In [1]: import numpy as np

In [2]: np.set_printoptions(suppress=True, linewidth=140)

In [3]: K = np.load("dump.npy")

In [4]: K
Out[4]: 
array([[0, 7, 0, 0],
       [4, 2, 0, 0],
       [0, 0, 0, 7],
       [0, 0, 4, 2]])

In [5]: np.round(np.poly(K), 3)
Out[5]: array([  1.,  -4., -52., 112., 784.])

In [6]: print(np.einsum("ij,ji->", K, K))
120

In [7]: np.einsum("ii->", K)
Out[7]: np.int64(4)

In [8]: B = np.linalg.inv(K)

In [9]: np.round(np.linalg.det(K) * B, 3)
Out[9]: 
array([[-56., 196.,   0.,   0.],
       [112.,   0.,   0.,   0.],
       [  0.,   0., -56., 196.],
       [  0.,   0., 112.,   0.]])

In [10]: np.round(np.linalg.inv(B), 3)
Out[10]: 
array([[0., 7., 0., 0.],
       [4., 2., 0., 0.],
       [0., 0., 0., 7.],
       [0., 0., 4., 2.]])

In [11]: print((np.abs(B) > 1e-9).astype(int))
[[1 1 0 0]
 [1 0 0 0]
 [0 0 1 1]
 [0 0 1 0]]

In [12]: np.allclose(B, K.T)
Out[12]: False

In [13]: K @ B
Out[13]: 
array([[1., 0., 0., 0.],
       [0., 1., 0., 0.],
       [0., 0., 1., 0.],
       [0., 0., 0., 1.]])

In [14]: round(float(np.linalg.cond(K)), 3)
Out[14]: 1.952

In [15]: K @ K
Out[15]: 
array([[28, 14,  0,  0],
       [ 8, 32,  0,  0],
       [ 0,  0, 28, 14],
       [ 0,  0,  8, 32]])

In [16]: np.round(np.sort(np.linalg.eigvals(K).real), 3)
Out[16]: array([-4.385, -4.385,  6.385,  6.385])

In [17]: print((np.linalg.matrix_power((K != 0) + (K.T != 0) + np.eye(4), 4) > 0).astype(int))
[[1 1 0 0]
 [1 1 0 0]
 [0 0 1 1]
 [0 0 1 1]]

In [18]: mat = np.load("test3.npy")

In [19]: mat
Out[19]: 
array([[ 19,  10,   5,  -1],
       [-21,  -9,  -5,  14],
       [  4, -15, -12,  18],
       [  8,   5,   2,   9]])

In [20]: x = np.array([-1, 6, 5, -5])

In [21]: a = np.maximum(mat @ x, 0)

In [22]: mat.T @ a
Out[22]: array([1349,  710,  355,  -71])

In [23]: mat * (a > 1e-9)[:, None]
Out[23]: 
array([[19, 10,  5, -1],
       [ 0,  0,  0,  0],
       [ 0,  0,  0,  0],
       [ 0,  0,  0,  0]])

In [24]: print(np.maximum(mat @ (3 * x), 0))
[213   0   0   0]

In [25]: np.flatnonzero(a > 1e-9)
Out[25]: array([0])

In [26]: np.einsum("ii->", mat)
Out[26]: np.int64(7)

In [27]: np.round(np.poly(mat), 3) + 0
Out[27]: array([   1.,   -7., -292., 1873.,    0.])

In [28]: np.round(np.linalg.eigvals(mat).sum().real, 3)
Out[28]: np.float64(7.0)

In [29]: proj = np.triu(np.array([[3, -3, 0, 1], [3, -1, -3, 0], [3, -1, 3, 2], [-1, 1, 1, 1]]), 1) + np.eye(4)

In [30]: B = proj @ mat @ np.linalg.inv(proj)

In [31]: print(round(float(np.linalg.det(B)), 3))
-0.0

In [32]: print(proj @ mat - mat @ proj)
[[ 71.  89.  47. -62.]
 [-12. -18.   9. -23.]
 [ 16.  22. -41.  38.]
 [  0.  24.  15. -12.]]

In [33]: B
Out[33]: 
array([[   90.,   312.,   958., -2040.],
       [  -33.,   -63.,  -158.,   309.],
       [   20.,    55.,   157.,  -298.],
       [    8.,    29.,    89.,  -177.]])

In [34]: rank = np.linalg.matrix_rank(B)

In [35]: rank
Out[35]: np.int64(3)

In [36]: N = np.linalg.svd(B)[2][rank:].T

In [37]: np.round(N @ N.T, 3) + 0
Out[37]: 
array([[ 0.252, -0.415,  0.128,  0.008],
       [-0.415,  0.683, -0.211, -0.013],
       [ 0.128, -0.211,  0.065,  0.004],
       [ 0.008, -0.013,  0.004,  0.   ]])

In [38]: np.round(N[:, 0] / N[np.abs(N[:, 0]).round(6).argmax(), 0], 3)
Out[38]: array([-0.607,  1.   , -0.308, -0.019])

In [39]: np.round(B @ N, 3) + 0
Out[39]: 
array([[0.],
       [0.],
       [0.],
       [0.]])

In [40]: [int(np.linalg.matrix_rank(B[:i])) for i in range(1, len(B) + 1)]
Out[40]: [1, 2, 3, 3]

In [41]: np.allclose(B @ N, 0)
Out[41]: True

In [42]: print([int(np.linalg.matrix_rank(np.delete(B, i, axis=0))) for i in range(4)])
[3, 3, 3, 3]

In [43]: [int(np.linalg.matrix_rank(B[:, :j + 1])) for j in range(4)]
Out[43]: [1, 2, 3, 3]

In [44]: x = np.array([-9, 9, 5, 3])

In [45]: print(np.linalg.norm(mat @ x) <= np.linalg.norm(mat, 2) * np.linalg.norm(x) + 1e-9)
True

In [46]: mat @ x
Out[46]: array([ -59,  125, -177,   10])

In [47]: print(np.sign((mat @ x).round(6)))
[-1  1 -1  1]

In [48]: print(mat @ (2 * x))
[-118  250 -354   20]

In [49]: data = np.loadtxt("block18.csv", delimiter=",")

In [50]: print(data.round(3))
[[ 0.082  0.    -0.245  0.122]
 [ 0.     0.     0.     0.   ]
 [-0.245  0.     0.735 -0.367]
 [ 0.122  0.    -0.367  0.184]]

In [51]: C2 = data.T @ data

In [52]: np.round(np.diag(C2), 3)
Out[52]: array([0.082, 0.   , 0.735, 0.184])

In [53]: print((data @ data.T).shape)
(4, 4)

In [54]: f = np.array([-2, 3, -2])

In [55]: print(np.round(np.array([np.convolve(row, f, "same") for row in data]), 3))
[[ 0.245  0.327 -0.98   0.857]
 [ 0.     0.     0.     0.   ]
 [-0.735 -0.98   2.939 -2.571]
 [ 0.367  0.49  -1.469  1.286]]

In [56]: np.round(np.correlate(data[0], data[2], "full"), 3)
Out[56]: array([-0.03 ,  0.06 ,  0.09 , -0.245,  0.09 ,  0.06 , -0.03 ])

In [57]: print(np.round(np.convolve(data[0], f), 3))
[-0.163  0.245  0.327 -0.98   0.857 -0.245]

In [58]: np.round(np.polyval(f, data[0]), 3)
Out[58]: array([-1.768, -2.   , -2.855, -1.663])

In [59]: x = np.array([4, -2, 7, -2])

In [60]: round(np.trace(data), 3)
Out[60]: np.float64(1.0)

In [61]: B = np.array([[2, 2], [2, 3]])

In [62]: C = np.array([[4, 5, 3], [3, 3, 2], [2, 1, 3]])

In [63]: m1 = np.kron(B, C)

In [64]: m1
Out[64]: 
array([[ 8, 10,  6,  8, 10,  6],
       [ 6,  6,  4,  6,  6,  4],
       [ 4,  2,  6,  4,  2,  6],
       [ 8, 10,  6, 12, 15,  9],
       [ 6,  6,  4,  9,  9,  6],
       [ 4,  2,  6,  6,  3,  9]])

In [65]: x = np.array([5, 1, 2, 2, 0, 0])

In [66]: rhs = m1 @ x

In [67]: coef, lr = np.zeros(6), 1 / np.linalg.norm(m1, 2) ** 2

In [68]: for i in range(60):
    ...:     coef -= lr * m1.T @ (m1 @ coef - rhs)
    ...:     if i % 10 == 0: print(i, round(np.linalg.norm(m1 @ coef - rhs), 3))
    ...: 
0 13.805
10 12.037
20 10.805
30 9.863
40 9.09
50 8.429

In [69]: round(float(np.linalg.cond(m1)), 3)
Out[69]: 272.211

In [70]: np.round(m1.mean(axis=0), 3)
Out[70]: array([6.   , 6.   , 5.333, 7.5  , 7.5  , 6.667])

In [71]: m1.sum(axis=0)
Out[71]: array([36, 36, 32, 45, 45, 40])

In [72]: print(np.count_nonzero(m1))
36

In [73]: np.linalg.matrix_rank(m1)
Out[73]: np.int64(6)

In [74]: np.diff(m1, axis=0)
Out[74]: 
array([[-2, -4, -2, -2, -4, -2],
       [-2, -4,  2, -2, -4,  2],
       [ 4,  8,  0,  8, 13,  3],
       [-2, -4, -2, -3, -6, -3],
       [-2, -4,  2, -3, -6,  3]])

In [75]: round(float(np.linalg.norm(m1)), 3)
Out[75]: 42.497

In [76]: m1[6]
Traceback (most recent call last):
  Cell In[76], line 1
    m1[6]
IndexError: index 6 is out of bounds for axis 0 with size 6


In [77]: q, V = np.linalg.qr(m1[:, :4])[0], np.linalg.qr(m1[:, 4:])[0]

In [78]: sv = np.linalg.svd(q.T @ V, compute_uv=False)

In [79]: sv.round(3)
Out[79]: array([1.   , 0.981])

In [80]: round(np.linalg.norm(q @ q.T - V @ V.T, 2), 3)
Out[80]: np.float64(1.0)

In [81]: np.round(np.degrees(np.arccos(sv.clip(0, 1))), 3)
Out[81]: array([ 0.899, 11.31 ])

In [82]: B = m1 / np.sqrt((m1 ** 2).mean(axis=1, keepdims=True))

In [83]: np.linalg.matrix_rank(m1 - m1.mean(axis=1, keepdims=True))
Out[83]: np.int64(5)

In [84]: print(np.round(m1 - m1.mean(axis=1, keepdims=True), 3))
[[ 0.     2.    -2.     0.     2.    -2.   ]
 [ 0.667  0.667 -1.333  0.667  0.667 -1.333]
 [ 0.    -2.     2.     0.    -2.     2.   ]
 [-2.     0.    -4.     2.     5.    -1.   ]
 [-0.667 -0.667 -2.667  2.333  2.333 -0.667]
 [-1.    -3.     1.     1.    -2.     4.   ]]
